In [1]: import numpy as np

In [2]: from numpy import linalg as LA

In [3]: np.set_printoptions(suppress=True, linewidth=140)

In [4]: rnd = lambda a: np.round(a, 3) + 0

In [5]: m1 = np.loadtxt("data.csv", delimiter=",")

In [6]: rnd(m1)
Out[6]: 
array([[-2.387,  2.269,  3.762],
       [-4.376, -0.84 , -2.269],
       [-0.398, -4.376,  2.386]])

In [7]: rng = np.random.default_rng(888702)

In [8]: z = rng.permutation(3)

In [9]: B = m1[:, z] * rng.choice([-1, 1], 3)

In [10]: rnd(B)
Out[10]: 
array([[ 2.387,  2.269,  3.762],
       [ 4.376, -0.84 , -2.269],
       [ 0.398, -4.376,  2.386]])

In [11]: Uu, _, VT = LA.svd(m1.T @ B)

In [12]: z
Out[12]: array([0, 1, 2])

In [13]: vec = np.array([0, -2, 6])

In [14]: y = B @ vec

In [15]: coef, lr = np.zeros(3), 1 / LA.norm(B, 2) ** 2

In [16]: for i in range(300):
    ...:     coef -= lr * B.T @ (B @ coef - y)
    ...:     if i % 50 == 0: print(i, round(LA.norm(B @ coef - y), 3))
    ...: 
0 0.0
50 0.0
100 0.0
150 0.0
200 0.0
250 0.0

In [17]: rnd(coef)
Out[17]: array([ 0., -2.,  6.])

In [18]: rnd(LA.svd(m1, compute_uv=False))
Out[18]: array([5., 5., 5.])

In [19]: rnd(m1[:, 2] @ m1[:, 1])
Out[19]: np.float64(0.0)

In [20]: rnd(m1.T @ m1)
Out[20]: 
array([[25.,  0.,  0.],
       [ 0., 25.,  0.],
       [ 0.,  0., 25.]])

In [21]: B = m1 / LA.norm(m1, axis=1, keepdims=True)

In [22]: C2 = B @ B.T

In [23]: rnd(C2[1])
Out[23]: array([0., 1., 0.])

In [24]: rnd(C2)
Out[24]: 
array([[1., 0., 0.],
       [0., 1., 0.],
       [0., 0., 1.]])

In [25]: rnd(LA.norm(B, axis=1))
Out[25]: array([1., 1., 1.])

In [26]: (np.abs(C2) > 0.9).astype(int)
Out[26]: 
array([[1, 0, 0],
       [0, 1, 0],
       [0, 0, 1]])

In [27]: (C2 - 2 * np.eye(3)).round(6).argmax(axis=1)
Out[27]: array([1, 0, 0])

In [28]: Uu, sv, VT = LA.svd(m1, full_matrices=False)

In [29]: rnd(VT @ VT.T)
Out[29]: 
array([[1., 0., 0.],
       [0., 1., 0.],
       [0., 0., 1.]])

In [30]: rnd(sv / sv[0])
Out[30]: array([1., 1., 1.])

In [31]: rnd(np.cumsum(sv ** 2) / np.sum(sv ** 2))
Out[31]: array([0.333, 0.667, 1.   ])

In [32]: rnd(Uu.T @ Uu)
Out[32]: 
array([[1., 0., 0.],
       [0., 1., 0.],
       [0., 0., 1.]])

In [33]: mat = np.load("w.npy")

In [34]: mat
Out[34]: 
array([[ -8,   2,   7],
       [ -7,  -7,   6],
       [ -7,   4,  -2],
       [-29, -19,  25]])

In [35]: B = np.c_[mat[:, :1] @ np.array([[3]]), np.array([3, 3, 0, 3])]

In [36]: B
Out[36]: 
array([[-24,   3],
       [-21,   3],
       [-21,   0],
       [-87,   3]])

In [37]: LA.matrix_rank(B)
Out[37]: np.int64(2)

In [38]: LA.matrix_rank(np.c_[mat, B])
Out[38]: np.int64(4)

In [39]: A = np.load("block11.npy")

In [40]: A
Out[40]: 
array([[-1.2 , -2.94,  2.13, -1.74],
       [-0.11,  1.53, -1.56,  1.64],
       [-2.07, -4.37,  2.99, -2.3 ]])

In [41]: [round(float(x), 3) for x in LA.svd(A, compute_uv=False)[:3]]
Out[41]: [7.834, 1.165, 0.0]

In [42]: M = np.loadtxt("test11.csv", delimiter=",")

In [43]: M
Out[43]: 
array([[ 3.,  0.,  1.],
       [ 6.,  0.,  1.],
       [ 6.,  3.,  2.],
       [ 7.,  5.,  5.],
       [ 9.,  5.,  7.],
       [11.,  6., 10.],
       [14.,  7., 11.],
       [16., 10., 13.],
       [17., 13., 13.],
       [20., 16., 13.],
       [23., 17., 15.],
       [26., 20., 18.],
       [29., 22., 21.],
       [30., 23., 21.],
       [33., 23., 21.],
       [34., 24., 24.],
       [37., 26., 26.],
       [38., 28., 28.],
       [40., 28., 28.],
       [42., 28., 30.]])

In [44]: M.sum(axis=0)
Out[44]: array([441., 304., 308.])

In [45]: rnd(LA.svd(M, compute_uv=False))
Out[45]: array([160.246,   6.478,   4.935])

In [46]: np.unravel_index(np.abs(M).argmax(), M.shape)
Out[46]: (np.int64(19), np.int64(0))

In [47]: np.diff(M, axis=0)
Out[47]: 
array([[3., 0., 0.],
       [0., 3., 1.],
       [1., 2., 3.],
       [2., 0., 2.],
       [2., 1., 3.],
       [3., 1., 1.],
       [2., 3., 2.],
       [1., 3., 0.],
       [3., 3., 0.],
       [3., 1., 2.],
       [3., 3., 3.],
       [3., 2., 3.],
       [1., 1., 0.],
       [3., 0., 0.],
       [1., 1., 3.],
       [3., 2., 2.],
       [1., 2., 2.],
       [2., 0., 0.],
       [2., 0., 2.]])

In [48]: M - M[0]
Out[48]: 
array([[ 0.,  0.,  0.],
       [ 3.,  0.,  0.],
       [ 3.,  3.,  1.],
       [ 4.,  5.,  4.],
       [ 6.,  5.,  6.],
       [ 8.,  6.,  9.],
       [11.,  7., 10.],
       [13., 10., 12.],
       [14., 13., 12.],
       [17., 16., 12.],
       [20., 17., 14.],
       [23., 20., 17.],
       [26., 22., 20.],
       [27., 23., 20.],
       [30., 23., 20.],
       [31., 24., 23.],
       [34., 26., 25.],
       [35., 28., 27.],
       [37., 28., 27.],
       [39., 28., 29.]])

In [49]: M[:, 3]
Traceback (most recent call last):
  Cell In[49], line 1
    M[:, 3]
IndexError: index 3 is out of bounds for axis 1 with size 3


In [50]: np.count_nonzero(M)
Out[50]: np.int64(58)

In [51]: W0 = np.load("dump.npy")

In [52]: W0
Out[52]: 
array([[ 0,  0, -3],
       [ 2,  0,  0],
       [ 0,  3,  0]])

In [53]: np.einsum("ii->", W0)
Out[53]: np.int64(0)

In [54]: rnd(LA.det(2 * W0)), rnd(LA.det(W0))
Out[54]: (np.float64(-144.0), np.float64(-18.0))

In [55]: np.einsum("ij,ji->", W0, W0)
Out[55]: np.int64(0)

In [56]: rnd(LA.eigvals(W0).sum().real)
Out[56]: np.float64(0.0)

In [57]: rnd(np.poly(W0))
Out[57]: array([ 1.,  0.,  0., 18.])

In [58]: np.kron(np.eye(2, dtype=int), W0)
Out[58]: 
array([[ 0,  0, -3,  0,  0,  0],
       [ 2,  0,  0,  0,  0,  0],
       [ 0,  3,  0,  0,  0,  0],
       [ 0,  0,  0,  0,  0, -3],
       [ 0,  0,  0,  2,  0,  0],
       [ 0,  0,  0,  0,  3,  0]])

In [59]: rnd(LA.det(W0[::-1]))
Out[59]: np.float64(18.0)
